% python3 -q
>>> import numpy as np
>>> from numpy import linalg as LA
>>> np.set_printoptions(suppress=True, linewidth=120)
>>> arr = np.loadtxt("sample9.csv", delimiter=",")
>>> print(arr)
[[ -7.85  -4.79  -3.64]
 [ -5.71  -0.59  -6.35]
 [  6.88   7.73  -1.32]
 [  6.96   5.64   1.57]
 [  8.01   8.65  -1.25]
 [ -1.7   -4.6    3.66]
 [ -8.33  -2.17  -7.49]
 [ -3.49  -6.95   4.58]
 [-11.46  -7.4   -4.93]
 [  8.58   4.03   5.61]
 [  7.4    5.25   2.64]
 [ -0.89  -5.34   5.7 ]
 [ 11.18   7.83   3.99]
 [  7.53  11.4   -5.11]
 [ -3.13  -7.44   5.47]
 [ 12.78   6.27   7.9 ]
 [  0.79  -0.82   2.04]
 [  4.1    2.14   2.29]
 [ -3.35  -0.77  -3.21]
 [  5.52   2.87   3.53]
 [  8.05   6.59   1.67]]
>>> print(round(np.log10(LA.cond(arr))))
2
>>> print(LA.cond(arr) > 100)
True
>>> print(LA.matrix_rank(arr, rtol=0.1))
2
>>> print(np.round(np.abs(LA.svd(arr)[2][-1]), 2))
[0.61 0.62 0.49]
>>> hat = arr @ LA.solve(arr.T @ arr, arr.T)
>>> print(np.round(hat @ arr[:, 2], 2))
[-3.64 -6.35 -1.32  1.57 -1.25  3.66 -7.49  4.58 -4.93  5.61  2.64  5.7   3.99 -5.11  5.47  7.9   2.04  2.29 -3.21
  3.53  1.67]
>>> X = np.loadtxt("block16.csv", delimiter=",")
>>> print(X)
[[-44. -15.   7. -16.]
 [ 46.  24. -14.   2.]
 [-46.  -1.  -5. -44.]
 [ 53.  15.  -7.  25.]]
>>> x0 = np.array([-3, -1, -1, 1])
>>> y = X @ x0
>>> coef, lr = np.zeros(4), 1 / LA.norm(X, 2) ** 2
>>> for i in range(30):
...     coef -= lr * X.T @ (X @ coef - y)
...     if i % 10 == 0: print(i, round(LA.norm(X @ coef - y), 2))
... 
0 44.65
10 13.82
20 4.53
>>> print(np.round(LA.cond(X), 2))
713.36
>>> feats = np.loadtxt("run8.csv", delimiter=",")
>>> print(feats)
[[2.05 3.   0.   2.   3.  ]
 [3.   2.05 0.   3.   2.  ]
 [3.   3.   2.05 3.   2.  ]
 [3.   0.   2.   3.05 3.  ]
 [2.   3.   0.   2.   3.05]]
>>> gram = feats.T @ feats
>>> print(np.round(np.trace(gram), 2), round(float((feats ** 2).sum()), 2))
145.21 145.21
>>> print(np.round(LA.eigvalsh(gram)[::-1], 2) + 0)
[130.39  10.13   3.02   1.67   0.  ]
>>> print(np.round(LA.svd(feats, compute_uv=False) ** 2, 2) + 0)
[130.39  10.13   3.02   1.67   0.  ]
>>> rng = np.random.default_rng(118263)
>>> idx = rng.permutation(5)
>>> print(idx)
[4 2 1 0 3]
>>> A2 = feats[idx][:, idx]
>>> print(np.diag(A2))
[3.05 2.05 2.05 2.05 3.05]
>>> print(np.allclose(A2, feats))
False
>>> print(A2)
[[3.05 0.   3.   2.   2.  ]
 [2.   2.05 3.   3.   3.  ]
 [2.   0.   2.05 3.   3.  ]
 [3.   0.   3.   2.05 2.  ]
 [3.   2.   0.   3.   3.05]]
>>> print(round(float(LA.det(A2)), 2), round(LA.det(feats[idx]), 2))
2.05 -2.05
>>> print(round(LA.norm(feats, "nuc"), 2))
17.66
>>> print(round(float(LA.norm(feats, 2)), 2))
11.42
>>> print(round(LA.norm(feats[2], 1), 2), np.round(LA.norm(feats[2], np.inf), 2))
13.05 3.0
>>> print(round(float(LA.norm(feats[2] - feats[1])), 2))
2.26
